$ python -q
>>> import numpy as np
>>> from numpy import linalg as LA
>>> np.set_printoptions(precision=3, suppress=True, linewidth=160, sign=" ")
>>> W0 = np.loadtxt("mat.csv", delimiter=",")
>>> W0
array([[ 2.,  7.,  0.,  0.],
       [ 1.,  4.,  0.,  0.],
       [ 0.,  0.,  2.,  7.],
       [ 0.,  0.,  1.,  4.]])
>>> evals, V = LA.eig(W0)
>>> np.sort(LA.eigvals(LA.inv(W0)))
array([ 0.172,  0.172,  5.828,  5.828])
>>> np.sort(LA.eigvals(W0 @ W0))
array([  0.029,   0.029,  33.971,  33.971])
>>> evals
array([ 0.172,  5.828,  0.172,  5.828])
>>> round(np.prod(evals), 3)
np.float64(1.0)
>>> print(np.sort(LA.eigvals(W0.T)))
[ 0.172  0.172  5.828  5.828]
>>> np.flatnonzero(LA.matrix_power((W0 != 0) + (W0.T != 0) + np.eye(4), 4)[1])
array([ 0,  1])
>>> (W0 != 0).astype(int)
array([[ 1,  1,  0,  0],
       [ 1,  1,  0,  0],
       [ 0,  0,  1,  1],
       [ 0,  0,  1,  1]])
>>> W0 @ W0
array([[ 11.,  42.,   0.,   0.],
       [  6.,  23.,   0.,   0.],
       [  0.,   0.,  11.,  42.],
       [  0.,   0.,   6.,  23.]])
>>> (LA.matrix_power((W0 != 0) + (W0.T != 0) + np.eye(4), 4) > 0).astype(int)
array([[ 1,  1,  0,  0],
       [ 1,  1,  0,  0],
       [ 0,  0,  1,  1],
       [ 0,  0,  1,  1]])
>>> W0.mean(axis=0)
array([ 0.75,  2.75,  0.75,  2.75])
>>> print(W0 - W0[0])
[[ 0.  0.  0.  0.]
 [-1. -3.  0.  0.]
 [-2. -7.  2.  7.]
 [-2. -7.  1.  4.]]
>>> np.diff(W0, axis=0)
array([[-1., -3.,  0.,  0.],
       [-1., -4.,  2.,  7.],
       [ 0.,  0., -1., -3.]])
>>> feats = np.load("block7.npy")
>>> feats
array([[ 1,  0,  0,  0,  0],
       [-1,  1,  0,  0,  0],
       [ 1, -1,  1,  0,  0],
       [ 1, -3,  2,  1,  0],
       [-1, -1, -2,  1,  1]])
>>> # triangular
>>> O, r_ = LA.qr(feats)
>>> O.shape, r_.shape
((5, 5), (5, 5))
>>> np.allclose(r_.T @ r_, feats.T @ feats)
True
>>> np.round(abs(r_[0, 0]), 3), round(LA.norm(feats[:, 0]), 3)
(np.float64(2.236), np.float64(2.236))
>>> t = np.radians(135)
>>> r_ = np.eye(5)
>>> r_[0, 0] = r_[1, 1] = np.cos(t)
>>> r_[0, 1], r_[1, 0] = -np.sin(t), np.sin(t)
>>> r_
array([[-0.707, -0.707,  0.   ,  0.   ,  0.   ],
       [ 0.707, -0.707,  0.   ,  0.   ,  0.   ],
       [ 0.   ,  0.   ,  1.   ,  0.   ,  0.   ],
       [ 0.   ,  0.   ,  0.   ,  1.   ,  0.   ],
       [ 0.   ,  0.   ,  0.   ,  0.   ,  1.   ]])
>>> M2 = feats @ r_.T
>>> print(LA.svd(feats, compute_uv=False), LA.svd(M2, compute_uv=False))
[ 4.368  2.853  1.28   0.324  0.194] [ 4.368  2.853  1.28   0.324  0.194]
